$ ipython --no-banner

In [1]: import numpy as np

In [2]: import numpy.linalg as la

In [3]: np.set_printoptions(precision=1, suppress=True, linewidth=200, legacy="1.25")

In [4]: rd = lambda a: np.round(a, 1) + 0

In [5]: data = np.loadtxt("case0.csv", delimiter=",")

In [6]: data
Out[6]: 
array([[-4.7, -0.2, -1.3,  2.3, -3.1, -1.6],
       [ 0.2,  0.1,  0.5, -0.3, -0.1,  0.4],
       [ 4.6, -4.1, -2.6,  2.9,  3.4, -1. ],
       [-0.8,  0.2, -0.5,  1.1, -0.8, -0.4],
       [-3.2,  0.6, -1.1,  0.9, -2. , -1.3],
       [ 1.3, -1.5, -0.8,  1.2,  1. , -0.2],
       [-0.5,  0.1, -0.1,  0.8, -0.7,  0.1],
       [ 2.8,  1.6,  0.6, -2.7,  2.2,  0.3],
       [ 6.9, -3. , -1.4,  0.3,  4.8,  0. ],
       [ 1.6, -2.5, -0.3, -0.1,  2.1, -0.2],
       [ 3.7, -2. , -0.9,  1.4,  2.2,  0.3],
       [ 2.3,  0.9,  1.3, -2.7,  1.9,  1.1],
       [ 8.7, -4.3, -0.5,  0.8,  5.7,  1.3],
       [-3.6,  3.9,  2.9, -4.5, -1.5,  0.7],
       [ 6.2, -2.5, -0.5,  1.7,  3.6,  1.3],
       [-5.6,  3.8,  1.1, -1.5, -3.8, -0.4],
       [ 3.4, -1.4, -1.4,  2.5,  1.3,  0.2],
       [-1.3,  1.1,  0. , -1.4, -0.3, -0.9],
       [ 2.5, -2.9, -1.1,  2.9,  1. ,  0.3],
       [-3.1,  3.2,  1.6, -1.5, -2.4,  0.4],
       [ 0.6,  2.4,  1.3, -3.2,  0.9,  0.4],
       [-2.2, -2.3, -2.4,  1.2, -0.2, -2.4],
       [-1.7, -0.6, -0.4,  2.2, -1.8, -0.1],
       [ 7.5, -4.5, -2.6,  2.5,  5.2, -0.7],
       [ 2.1, -1.7, -0.2,  0. ,  1.6,  0.2],
       [ 5.2, -3.7, -1.2,  2.4,  3. ,  0.6],
       [ 5.3, -3.8, -0.7,  2.2,  3.2,  1.2],
       [ 3.7, -3.4, -1.6,  0.8,  3.2, -0.6],
       [-3.7,  2.3,  1.9, -1.1, -2.8,  0.8],
       [-1.8,  1.5, -0.1, -0.6, -1. , -0.9],
       [ 3.8,  0.5,  1.2, -0.7,  1.8,  1.7]])

In [7]: labels = data[:, 3] > np.median(data[:, 3])

In [8]: u = data[labels].mean(axis=0) - data[~labels].mean(axis=0)

In [9]: rd((((data - data.mean(axis=0)) @ u > 0) == labels).mean())
Out[9]: 0.7

In [10]: C2 = np.cov(data, rowvar=False)

In [11]: rd(la.eigvalsh(C2)[::-1])
Out[11]: array([26.5,  5.6,  0.9,  0.3,  0. ,  0. ])

In [12]: rd(np.corrcoef(data.T))
Out[12]: 
array([[ 1. , -0.8, -0.4,  0.4,  1. ,  0.4],
       [-0.8,  1. ,  0.8, -0.8, -0.8,  0. ],
       [-0.4,  0.8,  1. , -0.8, -0.5,  0.5],
       [ 0.4, -0.8, -0.8,  1. ,  0.3, -0.3],
       [ 1. , -0.8, -0.5,  0.3,  1. ,  0.3],
       [ 0.4,  0. ,  0.5, -0.3,  0.3,  1. ]])

In [13]: np.median(data, axis=0)
Out[13]: array([ 1.6, -0.6, -0.5,  0.8,  1. ,  0.2])

In [14]: rd(data.std(axis=0))
Out[14]: array([3.8, 2.4, 1.3, 1.9, 2.5, 0.9])

In [15]: A2 = np.c_[data[:, :4] @ np.array([[1, 3, 0, 1], [1, 2, 0, 2], [1, 0, 2, 2], [0, 0, 2, 3]]), np.array([-6, 3, -3, -3, 2, 0, 8, 5, -3, -1, -8, -5, -2, -8, 8, 7, -6, -7, 1, -5, -1, -5, 9, -1, 3, -3, 0, -1, -1, 1, 6])]

In [16]: rd(A2)
Out[16]: 
array([[ -6.2, -14.5,   2. ,  -0.8,  -6. ],
       [  0.8,   0.8,   0.4,   0.5,   3. ],
       [ -2.1,   5.6,   0.6,  -0.1,  -3. ],
       [ -1.1,  -2. ,   1.2,   1.9,  -3. ],
       [ -3.7,  -8.4,  -0.4,  -1.5,   2. ],
       [ -1. ,   0.9,   0.8,   0.3,   0. ],
       [ -0.5,  -1.3,   1.4,   1.9,   8. ],
       [  5. ,  11.6,  -4.2,  -0.9,   5. ],
       [  2.5,  14.7,  -2.2,  -1. ,  -3. ],
       [ -1.2,  -0.2,  -0.8,  -4.3,  -1. ],
       [  0.8,   7.1,   1. ,   2.1,  -8. ],
       [  4.5,   8.7,  -2.8,  -1.4,  -5. ],
       [  3.9,  17.5,   0.6,   1.5,  -2. ],
       [  3.2,  -3. ,  -3.2,  -3.5,  -8. ],
       [  3.2,  13.6,   2.4,   5.3,   8. ],
       [ -0.7,  -9.2,  -0.8,  -0.3,   7. ],
       [  0.6,   7.4,   2.2,   5.3,  -6. ],
       [ -0.2,  -1.7,  -2.8,  -3.3,  -7. ],
       [ -1.5,   1.7,   3.6,   3.2,   1. ],
       [  1.7,  -2.9,   0.2,   2. ,  -5. ],
       [  4.3,   6.6,  -3.8,  -1.6,  -1. ],
       [ -6.9, -11.2,  -2.4,  -8. ,  -5. ],
       [ -2.7,  -6.3,   3.6,   2.9,   9. ],
       [  0.4,  13.5,  -0.2,   0.8,  -1. ],
       [  0.2,   2.9,  -0.4,  -1.7,   3. ],
       [  0.3,   8.2,   2.4,   2.6,  -3. ],
       [  0.8,   8.3,   3. ,   2.9,   0. ],
       [ -1.3,   4.3,  -1.6,  -3.9,  -1. ],
       [  0.5,  -6.5,   1.6,   1.4,  -1. ],
       [ -0.4,  -2.4,  -1.4,  -0.8,   1. ],
       [  5.5,  12.4,   1. ,   5.1,   6. ]])

In [17]: rd(la.norm(la.qr(data)[0].T @ A2, axis=0) ** 2 / ((A2 ** 2).sum(axis=0) + 1e-12))
Out[17]: array([1. , 1. , 1. , 1. , 0.1])

In [18]: la.matrix_rank(np.c_[data, A2])
Out[18]: 7

In [19]: x0 = np.array([-4, -8, 2, 9, 7, 1])

In [20]: target = data @ x0

In [21]: rd(la.lstsq(data, target)[0])
Out[21]: array([-4., -8.,  2.,  9.,  7.,  1.])

In [22]: rd(la.pinv(data) @ data)
Out[22]: 
array([[1., 0., 0., 0., 0., 0.],
       [0., 1., 0., 0., 0., 0.],
       [0., 0., 1., 0., 0., 0.],
       [0., 0., 0., 1., 0., 0.],
       [0., 0., 0., 0., 1., 0.],
       [0., 0., 0., 0., 0., 1.]])

In [23]: rng = np.random.default_rng(61369)

In [24]: target = target + 0.3 * rng.normal(size=31)

In [25]: rd(target)
Out[25]: 
array([ 15.6,  -3.8,  58. ,   4.6,  -1.8,  23.2,   3.4, -31.4,  30.2,  26.8,  27.8, -23.3,  46.8, -61.2,  35.9, -46.6,  26.5, -19.4,  44.6, -39.9, -40.7,  29.9,  18. ,  59.1,  16.3,  49.7,  50.9,
        38.2, -28.7, -18.3,  -9. ])

In [26]: coef, *_ = la.lstsq(data, target)

In [27]: [round(float(la.norm(la.solve(data.T @ data + lam * np.eye(6), data.T @ target))), 2) for lam in (0, 1, 10, 100)]
Out[27]: [14.75, 11.42, 9.7, 6.89]

In [28]: rd(la.norm(target - data @ coef))
Out[28]: 1.2

In [29]: rd(coef)
Out[29]: array([-4.1, -8. ,  2. ,  9. ,  7.1,  1. ])

In [30]: rd(data.T @ (target - data @ coef))
Out[30]: array([0., 0., 0., 0., 0., 0.])

In [31]: A2 = data / la.norm(data, axis=1, keepdims=True)

In [32]: C2 = A2 @ A2.T

In [33]: rd(np.degrees(np.arccos(np.clip(C2[30, 19], -1, 1))))
Out[33]: 114.3

In [34]: rd(C2[30])
Out[34]: array([-1. ,  0.6,  0.4, -0.8, -1. ,  0.3, -0.6,  0.8,  0.7,  0.5,  0.6,  0.8,  0.8, -0.2,  0.8, -0.6,  0.5, -0.5,  0.3, -0.4,  0.5, -0.8, -0.8,  0.6,  0.7,  0.6,  0.6,  0.5, -0.5, -0.7,  1. ])

In [35]: np.argwhere(np.triu(np.abs(C2) > 0.95, 1))
Out[35]: 
array([[ 0,  4],
       [ 0, 30],
       [ 2,  5],
       [ 2, 19],
       [ 2, 23],
       [ 2, 25],
       [ 2, 27],
       [ 2, 28],
       [ 4, 30],
       [ 5, 13],
       [ 5, 18],
       [ 5, 19],
       [ 6, 22],
       [ 7, 11],
       [ 7, 22],
       [ 8, 10],
       [ 8, 12],
       [ 8, 14],
       [ 8, 15],
       [ 8, 23],
       [ 8, 24],
       [ 8, 28],
       [ 9, 24],
       [10, 12],
       [10, 14],
       [10, 15],
       [10, 19],
       [10, 23],
       [10, 25],
       [10, 26],
       [10, 28],
       [11, 22],
       [12, 14],
       [12, 15],
       [12, 24],
       [12, 26],
       [13, 18],
       [14, 15],
       [14, 25],
       [14, 26],
       [15, 19],
       [15, 23],
       [15, 24],
       [15, 25],
       [15, 26],
       [15, 27],
       [15, 28],
       [19, 23],
       [19, 25],
       [19, 27],
       [19, 28],
       [23, 25],
       [23, 26],
       [23, 27],
       [23, 28],
       [24, 27],
       [25, 26],
       [26, 29],
       [27, 28]])

In [36]: M = np.loadtxt("test8.csv", delimiter=",")

In [37]: M
Out[37]: 
array([[-12. ,  24.5, -32.2,   0.5, -12.2,  -8.5,  21.9],
       [ 37.1, -37.8,  32.3,   4.3, -15.1,  -2.4, -34.8],
       [ 34.6, -39.5,  30.7,   5. , -15. ,  -1.3, -34. ],
       [ 35.9, -37. ,  33.1,   6.7, -16.9,  -3.1, -33.3],
       [-11.9,  22.9, -31.7,   2.1, -11.7,  -8.2,  20.3],
       [-12.4,  23.9, -33.1,   2. , -11.5,  -5.9,  20. ],
       [ 36. , -36.7,  32. ,   5.6, -16.5,  -2.2, -33.4],
       [ 34.5, -35.6,  31.9,   6.5, -14.8,  -3.2, -31.3],
       [ 35.7, -37.2,  33.6,   6.5, -15.7,  -2.4, -35.1],
       [ 35.8, -38.3,  32.5,   6. , -17.8,  -0.3, -33.3],
       [-11.6,  25.5, -33.5,   1.8,  -9.7,  -7. ,  20.1],
       [-11.8,  23.9, -32.2,   1.4,  -8.8,  -6.4,  20.1],
       [-11. ,  24.3, -31.6,   1.6,  -8.2,  -8. ,  20.9],
       [-12.2,  25.7, -31.1,   2.6, -11.7,  -7.7,  20. ],
       [ 34.7, -36.4,  32.1,   7.8, -14.2,  -1.7, -33.9],
       [-12.9,  23.5, -32.1,   1.8, -11. ,  -8.8,  19.4],
       [ 33.6, -37.8,  31.8,   4.8, -16.5,  -1. , -33.5],
       [ 35.1, -37.6,  30.2,   6. , -15.3,  -1.1, -34.6],
       [ 36.6, -37.6,  33. ,   5.5, -14.6,  -1.1, -34.3],
       [-12.8,  23.5, -30.9,   1.7, -10. ,  -6.4,  20.7],
       [ 35.9, -38.5,  31.4,   5.9, -15.1,  -0.8, -33.6],
       [ 36.8, -38. ,  32.4,   7.1, -17.4,  -2.7, -34.1],
       [-12.1,  25.5, -32.8,   2.2, -10.4,  -6.6,  19.3],
       [-11.5,  23.4, -32.7,   2.2, -10.8,  -7.6,  19.8]])

In [38]: Xs = M - M.mean(axis=0)

In [39]: evecs = la.svd(Xs)[2][:2]

In [40]: A2 = Xs - Xs @ evecs.T @ evecs

In [41]: rd((Xs @ evecs.T).std(axis=0))
Out[41]: array([57.3,  1.2])

In [42]: rd(A2.std(axis=0))
Out[42]: array([0.7, 0.7, 0.6, 0.7, 0.7, 0.7, 0.6])

In [43]: rd(la.norm(A2) / la.norm(Xs))
Out[43]: 0.0

In [44]: rd(np.cov(Xs @ evecs.T, rowvar=False))
Out[44]: 
array([[3420.8,    0. ],
       [   0. ,    1.6]])

In [45]: A2 = np.array([[0, -3, 2, 0, 3, 2, -2],
    ...:     [3, 0, 0, 3, 0, 1, 0],
    ...:     [-1, 1, -1, 0, -2, 3, -3],
    ...:     [3, 2, -2, 1, 3, -1, -1],
    ...:     [0, 0, 2, 3, 1, 2, 1],
    ...:     [-1, 3, -2, 2, -1, -1, 2],
    ...:     [-2, -1, 0, -3, 1, -3, -2]])

In [46]: cent = np.array([[2]])

In [47]: E = np.block([[A2, np.zeros((7, 1))], [np.zeros((1, 7)), cent]])

In [48]: E
Out[48]: 
array([[ 0., -3.,  2.,  0.,  3.,  2., -2.,  0.],
       [ 3.,  0.,  0.,  3.,  0.,  1.,  0.,  0.],
       [-1.,  1., -1.,  0., -2.,  3., -3.,  0.],
       [ 3.,  2., -2.,  1.,  3., -1., -1.,  0.],
       [ 0.,  0.,  2.,  3.,  1.,  2.,  1.,  0.],
       [-1.,  3., -2.,  2., -1., -1.,  2.,  0.],
       [-2., -1.,  0., -3.,  1., -3., -2.,  0.],
       [ 0.,  0.,  0.,  0.,  0.,  0.,  0.,  2.]])

In [49]: # splits into 2 blocks

In [50]: x0 = np.array([-3, -2, -1, 1, -3, 0, 2, 1])

In [51]: target = E @ x0

In [52]: coef, lr = np.zeros(8), 1 / la.norm(E, 2) ** 2

In [53]: for i in range(5):
    ...:     coef -= lr * E.T @ (E @ coef - target)
    ...:     if i % 1 == 0: print(i, round(la.norm(E @ coef - target), 1))
    ...: 
0 11.3
1 6.3
2 4.2
3 3.3
4 2.9

In [54]: rd(la.cond(E))
Out[54]: 10.0

In [55]: rd(la.matrix_power(E, 4))
Out[55]: 
array([[ 443., -300.,  168.,   80.,  432., -124.,  -48.,    0.],
       [  98.,  267., -156.,  281.,  267.,   72., -126.,    0.],
       [  10., -438.,  509.,  104.,  272.,  436.,  -58.,    0.],
       [ 323.,  382., -108.,  669.,  108.,  183.,  278.,    0.],
       [ 150.,  -80.,   72.,  147.,  532.,  108., -278.,    0.],
       [-318.,  208.,    0.,  158., -102.,  377.,  -36.,    0.],
       [  74.,  -88.,   16., -125., -303., -204.,  273.,    0.],
       [   0.,    0.,    0.,    0.,    0.,    0.,    0.,   16.]])

In [56]: rd(np.sort(np.abs(la.eigvals(E))))
Out[56]: array([1.4, 2. , 2. , 2. , 4.8, 5.3, 5.3, 5.6])

In [57]: (E + E.T) / 2
Out[57]: 
array([[ 0. ,  0. ,  0.5,  1.5,  1.5,  0.5, -2. ,  0. ],
       [ 0. ,  0. ,  0.5,  2.5,  0. ,  2. , -0.5,  0. ],
       [ 0.5,  0.5, -1. , -1. ,  0. ,  0.5, -1.5,  0. ],
       [ 1.5,  2.5, -1. ,  1. ,  3. ,  0.5, -2. ,  0. ],
       [ 1.5,  0. ,  0. ,  3. ,  1. ,  0.5,  1. ,  0. ],
       [ 0.5,  2. ,  0.5,  0.5,  0.5, -1. , -0.5,  0. ],
       [-2. , -0.5, -1.5, -2. ,  1. , -0.5, -2. ,  0. ],
       [ 0. ,  0. ,  0. ,  0. ,  0. ,  0. ,  0. ,  2. ]])

In [58]: np.allclose(E, E.T)
Out[58]: False

In [59]: cent = np.array([[2, 3, 1, 3], [2, 2, 5, 4]])

In [60]: W0 = np.repeat(cent, 17 // 2, axis=0)

In [61]: W0 = W0 + 0.3 * rng.normal(size=W0.shape)

In [62]: rd(W0)
Out[62]: 
array([[2.1, 3.4, 1.4, 3.3],
       [2.1, 2.8, 1.6, 2.7],
       [2. , 3.1, 1. , 3.3],
       [2.1, 3. , 0.9, 2.8],
       [1.8, 3.3, 1.1, 3.7],
       [1.6, 3.4, 1. , 3.3],
       [2. , 2.8, 1.2, 3. ],
       [1.5, 2.6, 1.2, 2.6],
       [2.1, 1.7, 5.1, 3.9],
       [1.8, 1.9, 5. , 3.9],
       [2. , 2.2, 5.1, 4. ],
       [2.2, 1.7, 5. , 4.5],
       [1.9, 2.4, 5. , 4. ],
       [2.1, 2. , 5.2, 3.8],
       [2.1, 2.3, 5.4, 4. ],
       [2.7, 1.8, 4.8, 4.1]])

In [63]: d = la.norm(W0[:, None] - W0[None], axis=-1)

In [64]: rd(d[10])
Out[64]: array([4. , 3.8, 4.3, 4.5, 4.2, 4.4, 4.1, 4.3, 0.5, 0.4, 0. , 0.7, 0.3, 0.3, 0.3, 0.9])

In [65]: rd(la.norm(W0, axis=1))
Out[65]: array([5.4, 4.7, 5.1, 4.7, 5.4, 5.1, 4.7, 4.2, 7. , 6.9, 7.2, 7.2, 7.1, 7.1, 7.4, 7.1])

In [66]: rd(d[:5, :5])
Out[66]: 
array([[0. , 1. , 0.5, 0.9, 0.6],
       [1. , 0. , 1. , 0.8, 1.3],
       [0.5, 1. , 0. , 0.6, 0.5],
       [0.9, 0.8, 0.6, 0. , 1.1],
       [0.6, 1.3, 0.5, 1.1, 0. ]])

In [67]: (d + 1e9 * np.eye(16)).round(6).argmin(axis=1)
Out[67]: array([ 2,  6,  0,  6,  2,  2,  2,  6, 13, 13, 12,  8, 10,  8, 10, 11])

In [68]: Xs = W0 - W0.mean(axis=0)

In [69]: U, sigma, Vh = la.svd(Xs, full_matrices=False)

In [70]: (np.sign(U[:, 0]) == np.sign(U[0, 0])).astype(int)
Out[70]: array([1, 1, 1, 1, 1, 1, 1, 1, 0, 0, 0, 0, 0, 0, 0, 0])

In [71]: rd(sigma)
Out[71]: array([8.4, 1.4, 1. , 0.8])

In [72]: rd(sigma ** 2 / (sigma ** 2).sum())
Out[72]: array([1., 0., 0., 0.])

In [73]: labels = W0[:, 3] > np.median(W0[:, 3])

In [74]: u = W0[labels].mean(axis=0) - W0[~labels].mean(axis=0)

In [75]: rd(u)
Out[75]: array([ 0.2, -1. ,  3.9,  0.9])

In [76]: ((W0 - W0.mean(axis=0)) @ u > 0).astype(int)
Out[76]: array([0, 0, 0, 0, 0, 0, 0, 0, 1, 1, 1, 1, 1, 1, 1, 1])

In [77]: x0 = np.array([0, 0, 2, 1])

In [78]: target = W0 @ x0

In [79]: rd(la.lstsq(W0, target)[0])
Out[79]: array([0., 0., 2., 1.])

In [80]: target = target + 0.1 * rng.normal(size=16)

In [81]: rd(target)
Out[81]: array([ 6.1,  5.9,  5.5,  4.4,  6.2,  5.4,  5.3,  4.9, 14. , 14.1, 14.3, 14.3, 14.1, 14.4, 14.7, 13.8])

In [82]: coef, *_ = la.lstsq(W0, target)

In [83]: rd(W0.T @ (target - W0 @ coef))
Out[83]: array([0., 0., 0., 0.])

In [84]: [round(float(la.norm(la.solve(W0.T @ W0 + lam * np.eye(4), W0.T @ target))), 2) for lam in (0, 1, 10, 100)]
Out[84]: [2.27, 2.2, 2.05, 1.58]

In [85]: rd(coef)
Out[85]: array([-0.2,  0. ,  2. ,  1.1])

In [86]: rd(la.norm(target - W0 @ coef))
Out[86]: 0.4

In [87]: coef.round()
Out[87]: array([-0.,  0.,  2.,  1.])
